>>> import numpy as np
>>> import numpy.linalg as la
>>> np.set_printoptions(suppress=True, linewidth=120)
>>> q, _ = la.qr(np.array([[0.2, -0.3, -1.9, 0.9, 1.7],
...     [1.4, 0.9, -1.1, 0.8, -0.4],
...     [-1.5, 0.0, -0.1, -0.5, 0.5],
...     [0.4, 2.4, -0.2, -3.2, -0.4],
...     [-0.1, 0.8, 0.7, -0.2, 0.5]]))
>>> E = 3 * q
>>> print(E.round(2))
[[-0.29  0.47 -2.52 -0.04  1.53]
 [-2.   -0.29 -0.73  1.52 -1.45]
 [ 2.14 -0.84 -1.16  0.94 -1.22]
 [-0.57 -2.64 -0.32 -1.26  0.15]
 [ 0.14 -1.01  0.82  2.05  1.75]]
>>> u = np.array([-1, 2, 1, 2, -1])
>>> A2 = E + np.outer(u, np.eye(5)[0])
>>> print(la.matrix_rank(la.inv(A2) - la.inv(E), tol=1e-8))
1
>>> print(np.round(la.det(A2) / la.det(E), 2), round(1 + la.solve(E, u)[0], 2))
0.68 0.68
>>> print(la.matrix_rank(A2 - E))
1
>>> print(A2.round(2) + 0)
[[-1.29  0.47 -2.52 -0.04  1.53]
 [ 0.   -0.29 -0.73  1.52 -1.45]
 [ 3.14 -0.84 -1.16  0.94 -1.22]
 [ 1.43 -2.64 -0.32 -1.26  0.15]
 [-0.86 -1.01  0.82  2.05  1.75]]
>>> u = np.array([-1, -2, 1])
>>> print(np.round(np.correlate(A2[2], A2[1], "full"), 2) + 0)
[-4.54  5.99 -1.9  -3.4   4.28 -2.21  0.62  0.35  0.  ]
>>> print(np.round(np.cross(A2[2, :3], A2[1, :3]), 2))
[ 0.28  2.28 -0.9 ]
>>> x0 = np.array([5, 4, 0, 4, 2])
>>> a = np.maximum(E @ x0, 0)
>>> print(np.round(np.tanh(E @ x0), 2))
[ 1. -1.  1. -1.  1.]
>>> print(np.round(E * (a > 1e-9)[:, None], 2))
[[-0.29  0.47 -2.52 -0.04  1.53]
 [-0.   -0.   -0.    0.   -0.  ]
 [ 2.14 -0.84 -1.16  0.94 -1.22]
 [-0.   -0.   -0.   -0.    0.  ]
 [ 0.14 -1.01  0.82  2.05  1.75]]
>>> print(np.round(np.maximum(E @ x0, 0) - np.maximum(-E @ x0, 0), 2))
[  3.36  -7.95   8.65 -18.15   8.39]
>>> print(np.round(E.T @ a, 2))
[ 18.75 -14.18 -11.54  25.23   9.23]
>>> print(a.round(2))
[3.36 0.   8.65 0.   8.39]
>>> feats = np.loadtxt("test13.csv", delimiter=",")
>>> print(feats)
[[-4.  0.  0.  0.]
 [ 3.  3.  0.  0.]
 [ 2. -4.  9.  0.]
 [-9. -2.  9. -2.]]
>>> print(np.prod(np.diag(feats)), round(float(la.det(feats)), 2))
216.0 216.0
>>> print([int(la.matrix_rank(la.matrix_power(feats, p))) for p in range(1, 5)])
[4, 4, 4, 4]
>>> A2 = feats / la.norm(feats, axis=1, keepdims=True)
>>> cov = A2 @ A2.T
>>> print(cov[3].round(2))
[ 0.69 -0.6   0.54  1.  ]
>>> print(np.argwhere(np.triu(np.abs(cov) > 0.95, 1)))
[]
>>> ev, V = la.eig(feats)
>>> print(feats @ V[:, 0] - ev[0] * V[:, 0])
[0. 0. 0. 0.]
>>> print(np.prod(ev))
216.0
>>> x0 = np.array([6, -1, 7, 6])
>>> rhs = feats @ x0
>>> c, lr = np.zeros(4), 1 / la.norm(feats, 2) ** 2
>>> for i in range(30):
...     c -= lr * feats.T @ (feats @ c - rhs)
...     if i % 10 == 0: print(i, round(la.norm(feats @ c - rhs), 2))
... 
0 52.74
10 3.54
20 3.15
>>> print(round(la.cond(feats), 2))
27.67
>>> print(c.round(2))
[ 6.66 -2.05  6.31  0.66]
>>> mat = np.load("w.npy")
>>> print(mat)
[[-0.1 -0.6  1.  -0.6]
 [-2.5 -0.8 -0.8 -0.9]
 [-0.2  1.4 -1.8 -0.2]
 [-1.3 -0.8  0.5  0.5]
 [-0.5  0.4 -0.8  0.1]
 [ 1.2  1.7  0.3 -0.1]]
>>> rng = np.random.default_rng(68937)
>>> A2 = mat + rng.integers(-2, 3, (6, 2)) @ rng.integers(-2, 3, (2, 4))
>>> print(A2.round(2))
[[-2.1 -4.6 -1.  -4.6]
 [-8.5  3.2 -2.8  3.1]
 [-4.2  5.4 -2.8  3.8]
 [ 1.7 -2.8  1.5 -1.5]
 [ 3.5  0.4  1.2  0.1]
 [ 0.2  3.7  0.3  1.9]]
>>> print(np.round(la.svd(A2 - mat, compute_uv=False), 2) + 0)
[12.65  6.92  0.    0.  ]
>>> print(la.matrix_rank(A2 - mat, tol=1e-8))
2
>>> print(np.round(A2 - mat, 2))
[[-2. -4. -2. -4.]
 [-6.  4. -2.  4.]
 [-4.  4. -1.  4.]
 [ 3. -2.  1. -2.]
 [ 4.  0.  2.  0.]
 [-1.  2.  0.  2.]]
>>> x0 = np.array([3, 2, 3, 4])
>>> rhs = mat @ x0
>>> print(np.round(la.pinv(mat) @ mat, 2) + 0)
[[1. 0. 0. 0.]
 [0. 1. 0. 0.]
 [0. 0. 1. 0.]
 [0. 0. 0. 1.]]
>>> print(rhs.round(2))
[ -0.9 -15.1  -4.   -2.   -2.7   7.5]
>>> rhs = rhs + 0.3 * rng.normal(size=6)
>>> print(rhs.round(2))
[ -0.76 -14.99  -3.66  -1.34  -2.95   7.68]
>>> c, *_ = la.lstsq(mat, rhs)
>>> print(np.round(mat.T @ (rhs - mat @ c), 2) + 0)
[0. 0. 0. 0.]
>>> print(c.round())
[3. 2. 3. 4.]
>>> print(c.round(2))
[2.61 2.39 3.32 4.23]
